% python3 -q
>>> import numpy as np
>>> import numpy.linalg as la
>>> np.set_printoptions(precision=4, suppress=True, linewidth=160)
>>> F = np.load("out18.npy")
>>> F
array([[0.1471, 0.0588, 0.0882, 0.1176, 0.0882, 0.1176, 0.0882, 0.0588, 0.1471, 0.0294, 0.0294, 0.0294],
       [0.122 , 0.0732, 0.0976, 0.0976, 0.0244, 0.0732, 0.0976, 0.122 , 0.0976, 0.0488, 0.0244, 0.122 ],
       [0.0294, 0.1176, 0.0294, 0.0588, 0.0294, 0.0294, 0.0294, 0.1471, 0.1471, 0.0882, 0.1471, 0.1471],
       [0.0968, 0.129 , 0.    , 0.1935, 0.0323, 0.0645, 0.0645, 0.0968, 0.0645, 0.0323, 0.0645, 0.1613],
       [0.0541, 0.0811, 0.0541, 0.027 , 0.1622, 0.1351, 0.1351, 0.0541, 0.027 , 0.1081, 0.027 , 0.1351],
       [0.0513, 0.1282, 0.0256, 0.1282, 0.1026, 0.1026, 0.1282, 0.0256, 0.0513, 0.1282, 0.1026, 0.0256],
       [0.0789, 0.1053, 0.1316, 0.0526, 0.0263, 0.1053, 0.1053, 0.0526, 0.0263, 0.0789, 0.1053, 0.1316],
       [0.0588, 0.1471, 0.1176, 0.1176, 0.1176, 0.1176, 0.0294, 0.0294, 0.0294, 0.0294, 0.0588, 0.1471],
       [0.0571, 0.1143, 0.0286, 0.0286, 0.0857, 0.1143, 0.0857, 0.0286, 0.1714, 0.0571, 0.1429, 0.0857],
       [0.0303, 0.0909, 0.0606, 0.1212, 0.0606, 0.1515, 0.1515, 0.0606, 0.0303, 0.0606, 0.0303, 0.1515],
       [0.1   , 0.1   , 0.1333, 0.1   , 0.0333, 0.0333, 0.0667, 0.0333, 0.1333, 0.0333, 0.1   , 0.1333],
       [0.0476, 0.0238, 0.0714, 0.119 , 0.119 , 0.0952, 0.0714, 0.0476, 0.0952, 0.119 , 0.0476, 0.1429]])
>>> B = F / la.norm(F, axis=1, keepdims=True)
>>> gram = B @ B.T
>>> gram[3]
array([0.7557, 0.8695, 0.8045, 1.    , 0.6813, 0.7684, 0.7736, 0.8297, 0.7151, 0.8451, 0.8238, 0.7987])
>>> (gram - 2 * np.eye(12)).round(6).argmax(axis=1)
array([ 1, 10,  8,  1,  9,  9,  9,  6,  2,  4,  1,  4])
>>> np.argwhere(np.triu(np.abs(gram) > 0.95, 1))
array([], shape=(0, 2), dtype=int64)
>>> r0 = np.array([2, 2, 0])
>>> np.convolve(F[9], r0)
array([0.0606, 0.2424, 0.303 , 0.3636, 0.3636, 0.4242, 0.6061, 0.4242, 0.1818, 0.1818, 0.1818, 0.3636, 0.303 , 0.    ])
>>> np.cross(F[9, :3], F[2, :3])
array([-0.0045,  0.0009,  0.0009])
>>> np.polyval(r0, F[9])
array([0.0624, 0.1983, 0.1286, 0.2718, 0.1286, 0.3489, 0.3489, 0.1286, 0.0624, 0.1286, 0.0624, 0.3489])
>>> rng = np.random.default_rng(38)
>>> labels = rng.permutation(12)
>>> labels
array([ 1,  0,  8,  7,  5,  2, 10,  6, 11,  3,  4,  9])
>>> B = F[labels][:, labels]
>>> B
array([[0.0732, 0.122 , 0.0976, 0.122 , 0.0732, 0.0976, 0.0244, 0.0976, 0.122 , 0.0976, 0.0244, 0.0488],
       [0.0588, 0.1471, 0.1471, 0.0588, 0.1176, 0.0882, 0.0294, 0.0882, 0.0294, 0.1176, 0.0882, 0.0294],
       [0.1143, 0.0571, 0.1714, 0.0286, 0.1143, 0.0286, 0.1429, 0.0857, 0.0857, 0.0286, 0.0857, 0.0571],
       [0.1471, 0.0588, 0.0294, 0.0294, 0.1176, 0.1176, 0.0588, 0.0294, 0.1471, 0.1176, 0.1176, 0.0294],
       [0.1282, 0.0513, 0.0513, 0.0256, 0.1026, 0.0256, 0.1026, 0.1282, 0.0256, 0.1282, 0.1026, 0.1282],
       [0.1176, 0.0294, 0.1471, 0.1471, 0.0294, 0.0294, 0.1471, 0.0294, 0.1471, 0.0588, 0.0294, 0.0882],
       [0.1   , 0.1   , 0.1333, 0.0333, 0.0333, 0.1333, 0.1   , 0.0667, 0.1333, 0.1   , 0.0333, 0.0333],
       [0.1053, 0.0789, 0.0263, 0.0526, 0.1053, 0.1316, 0.1053, 0.1053, 0.1316, 0.0526, 0.0263, 0.0789],
       [0.0238, 0.0476, 0.0952, 0.0476, 0.0952, 0.0714, 0.0476, 0.0714, 0.1429, 0.119 , 0.119 , 0.119 ],
       [0.129 , 0.0968, 0.0645, 0.0968, 0.0645, 0.    , 0.0645, 0.0645, 0.1613, 0.1935, 0.0323, 0.0323],
       [0.0811, 0.0541, 0.027 , 0.0541, 0.1351, 0.0541, 0.027 , 0.1351, 0.1351, 0.027 , 0.1622, 0.1081],
       [0.0909, 0.0303, 0.0303, 0.0606, 0.1515, 0.0606, 0.0303, 0.1515, 0.1515, 0.1212, 0.0606, 0.0606]])
>>> round(float(la.det(B)), 4), round(float(la.det(F[labels])), 4)
(-0.0, -0.0)
>>> np.diag(B)
array([0.0732, 0.1471, 0.1714, 0.0294, 0.1026, 0.0294, 0.1   , 0.1053, 0.1429, 0.1935, 0.1622, 0.0606])
>>> np.allclose(B, B.T)
False
>>> np.round(np.abs(la.eigvals(B)).max(), 4)
np.float64(1.0)
>>> la.determinant(B)
Traceback (most recent call last):
  File "<python-input-23>", line 1, in <module>
    la.determinant(B)
    ^^^^^^^^^^^^^^
AttributeError: module 'numpy.linalg' has no attribute 'determinant'
>>> np.allclose(B @ B.T, B.T @ B)
False
>>> round(float(la.det(B)), 4)
-0.0
>>> data = np.load("data.npy")
>>> data
array([[ 2, -1,  0,  0,  0, -1,  1,  0,  0,  1,  0],
       [ 0,  2,  2,  1,  0, -1,  1,  1, -1,  1, -1],
       [ 0,  0, -1,  0,  1,  2,  2,  0,  1,  2, -2],
       [ 0,  0,  0,  2, -1,  0,  0,  1,  2,  0,  0],
       [ 0,  0,  0,  0,  1,  1,  0, -1, -2, -1, -2],
       [ 0,  0,  0,  0,  0, -2, -2, -2, -1, -1,  1],
       [ 0,  0,  0,  0,  0,  0,  2,  0, -1, -2,  2],
       [ 0,  0,  0,  0,  0,  0,  0,  1, -2, -2, -1],
       [ 0,  0,  0,  0,  0,  0,  0,  0,  2,  1,  0],
       [ 0,  0,  0,  0,  0,  0,  0,  0,  0, -2,  2],
       [ 0,  0,  0,  0,  0,  0,  0,  0,  0,  0, -1]])
>>> B = np.array([[-1, -1, 3],
...     [-5, -2, -1],
...     [3, 1, -1],
...     [-5, 4, -1],
...     [-3, 4, 5],
...     [5, 4, -1],
...     [-3, -4, -4],
...     [-4, -5, -3],
...     [-4, -1, 5],
...     [-4, 4, -3],
...     [5, 4, -3]])
>>> la.matrix_rank(data @ B)
np.int64(3)
>>> la.matrix_rank(np.vstack([data, B.T]))
np.int64(11)
>>> np.einsum("ik,kj->ji", data, B)
array([[ -9, -26, -24, -19,   8,  17,  16,   7, -12,  18,  -5],
       [ -4, -10,   2,  -3,   3,  11,  -7, -15,   2,   0,  -4],
       [  1, -16,   1,   0,   6,  11, -13,  -4,   7,   0,   3]])
>>> np.vstack([data, B.T]).shape
(14, 11)
>>> np.einsum("ij,ij->i", data, data)
array([ 8, 15, 19, 10, 12, 15, 13, 10,  5,  8,  1])
>>> round(la.det(data), 4)
np.float64(128.0)
>>> round(np.abs(la.eigvals(data)).max(), 4)
np.float64(2.0)
>>> np.sort(np.abs(la.eigvals(data)))
array([1., 1., 1., 1., 2., 2., 2., 2., 2., 2., 2.])
>>> la.matrix_power(data, 3)
array([[  8, -12,  -6,  -6,  -1,  -6,   4,  -6,  -6, -12,  10],
       [  0,   8,   6,  12,  -1,  -7,  20,   5, -26, -31,  11],
       [  0,   0,  -1,   0,   1,  12,   8,   5,   8,  40, -42],
       [  0,   0,   0,   8,  -7,  -1,   2,  13,  23,   2,   2],
       [  0,   0,   0,   0,   1,   3,  -2,  -3,  -1,   7,  -3],
       [  0,   0,   0,   0,   0,  -8,  -8,  -6,   4, -24,  31],
       [  0,   0,   0,   0,   0,   0,   8,   0, -12, -10,   8],
       [  0,   0,   0,   0,   0,   0,   0,   1, -14,  -8,   3],
       [  0,   0,   0,   0,   0,   0,   0,   0,   8,   4,  -2],
       [  0,   0,   0,   0,   0,   0,   0,   0,   0,  -8,  14],
       [  0,   0,   0,   0,   0,   0,   0,   0,   0,   0,  -1]])
>>> np.allclose(data @ data.T, data.T @ data)
False
>>> (data - data.T) / 2
array([[ 0. , -0.5,  0. ,  0. ,  0. , -0.5,  0.5,  0. ,  0. ,  0.5,  0. ],
       [ 0.5,  0. ,  1. ,  0.5,  0. , -0.5,  0.5,  0.5, -0.5,  0.5, -0.5],
       [ 0. , -1. ,  0. ,  0. ,  0.5,  1. ,  1. ,  0. ,  0.5,  1. , -1. ],
       [ 0. , -0.5,  0. ,  0. , -0.5,  0. ,  0. ,  0.5,  1. ,  0. ,  0. ],
       [ 0. ,  0. , -0.5,  0.5,  0. ,  0.5,  0. , -0.5, -1. , -0.5, -1. ],
       [ 0.5,  0.5, -1. ,  0. , -0.5,  0. , -1. , -1. , -0.5, -0.5,  0.5],
       [-0.5, -0.5, -1. ,  0. ,  0. ,  1. ,  0. ,  0. , -0.5, -1. ,  1. ],
       [ 0. , -0.5,  0. , -0.5,  0.5,  1. ,  0. ,  0. , -1. , -1. , -0.5],
       [ 0. ,  0.5, -0.5, -1. ,  1. ,  0.5,  0.5,  1. ,  0. ,  0.5,  0. ],
       [-0.5, -0.5, -1. ,  0. ,  0.5,  0.5,  1. ,  1. , -0.5,  0. ,  1. ],
       [ 0. ,  0.5,  1. ,  0. ,  1. , -0.5, -1. ,  0.5,  0. , -1. ,  0. ]])
>>> data.inv()
Traceback (most recent call last):
  File "<python-input-40>", line 1, in <module>
    data.inv()
    ^^^^^^^^
AttributeError: 'numpy.ndarray' object has no attribute 'inv'
>>> W0 = np.load("x.npy")
>>> W0
array([[0.1479, 0.1479, 0.1479, 0.0888, 0.0296, 0.2071, 0.0296, 0.0888, 0.1479],
       [0.1479, 0.1479, 0.1479, 0.0888, 0.0296, 0.2071, 0.0296, 0.0888, 0.1479],
       [0.1479, 0.1479, 0.1479, 0.0888, 0.0296, 0.2071, 0.0296, 0.0888, 0.1479],
       [0.0888, 0.0888, 0.0888, 0.0533, 0.0178, 0.1243, 0.0178, 0.0533, 0.0888],
       [0.0296, 0.0296, 0.0296, 0.0178, 0.0059, 0.0414, 0.0059, 0.0178, 0.0296],
       [0.2071, 0.2071, 0.2071, 0.1243, 0.0414, 0.2899, 0.0414, 0.1243, 0.2071],
       [0.0296, 0.0296, 0.0296, 0.0178, 0.0059, 0.0414, 0.0059, 0.0178, 0.0296],
       [0.0888, 0.0888, 0.0888, 0.0533, 0.0178, 0.1243, 0.0178, 0.0533, 0.0888],
       [0.1479, 0.1479, 0.1479, 0.0888, 0.0296, 0.2071, 0.0296, 0.0888, 0.1479]])
>>> round(float(la.det(W0)), 4)
-0.0
>>> assert W0 == W0.T
Traceback (most recent call last):
  File "<python-input-44>", line 1, in <module>
    assert W0 == W0.T
           ^^^^^^^^^^
ValueError: The truth value of an array with more than one element is ambiguous. Use a.any() or a.all()
>>> la.matrix_power(W0, 4)
array([[0.1479, 0.1479, 0.1479, 0.0888, 0.0296, 0.2071, 0.0296, 0.0888, 0.1479],
       [0.1479, 0.1479, 0.1479, 0.0888, 0.0296, 0.2071, 0.0296, 0.0888, 0.1479],
       [0.1479, 0.1479, 0.1479, 0.0888, 0.0296, 0.2071, 0.0296, 0.0888, 0.1479],
       [0.0888, 0.0888, 0.0888, 0.0533, 0.0178, 0.1243, 0.0178, 0.0533, 0.0888],
       [0.0296, 0.0296, 0.0296, 0.0178, 0.0059, 0.0414, 0.0059, 0.0178, 0.0296],
       [0.2071, 0.2071, 0.2071, 0.1243, 0.0414, 0.2899, 0.0414, 0.1243, 0.2071],
       [0.0296, 0.0296, 0.0296, 0.0178, 0.0059, 0.0414, 0.0059, 0.0178, 0.0296],
       [0.0888, 0.0888, 0.0888, 0.0533, 0.0178, 0.1243, 0.0178, 0.0533, 0.0888],
       [0.1479, 0.1479, 0.1479, 0.0888, 0.0296, 0.2071, 0.0296, 0.0888, 0.1479]])
>>> W0 @ W0
array([[0.1479, 0.1479, 0.1479, 0.0888, 0.0296, 0.2071, 0.0296, 0.0888, 0.1479],
       [0.1479, 0.1479, 0.1479, 0.0888, 0.0296, 0.2071, 0.0296, 0.0888, 0.1479],
       [0.1479, 0.1479, 0.1479, 0.0888, 0.0296, 0.2071, 0.0296, 0.0888, 0.1479],
       [0.0888, 0.0888, 0.0888, 0.0533, 0.0178, 0.1243, 0.0178, 0.0533, 0.0888],
       [0.0296, 0.0296, 0.0296, 0.0178, 0.0059, 0.0414, 0.0059, 0.0178, 0.0296],
       [0.2071, 0.2071, 0.2071, 0.1243, 0.0414, 0.2899, 0.0414, 0.1243, 0.2071],
       [0.0296, 0.0296, 0.0296, 0.0178, 0.0059, 0.0414, 0.0059, 0.0178, 0.0296],
       [0.0888, 0.0888, 0.0888, 0.0533, 0.0178, 0.1243, 0.0178, 0.0533, 0.0888],
       [0.1479, 0.1479, 0.1479, 0.0888, 0.0296, 0.2071, 0.0296, 0.0888, 0.1479]])
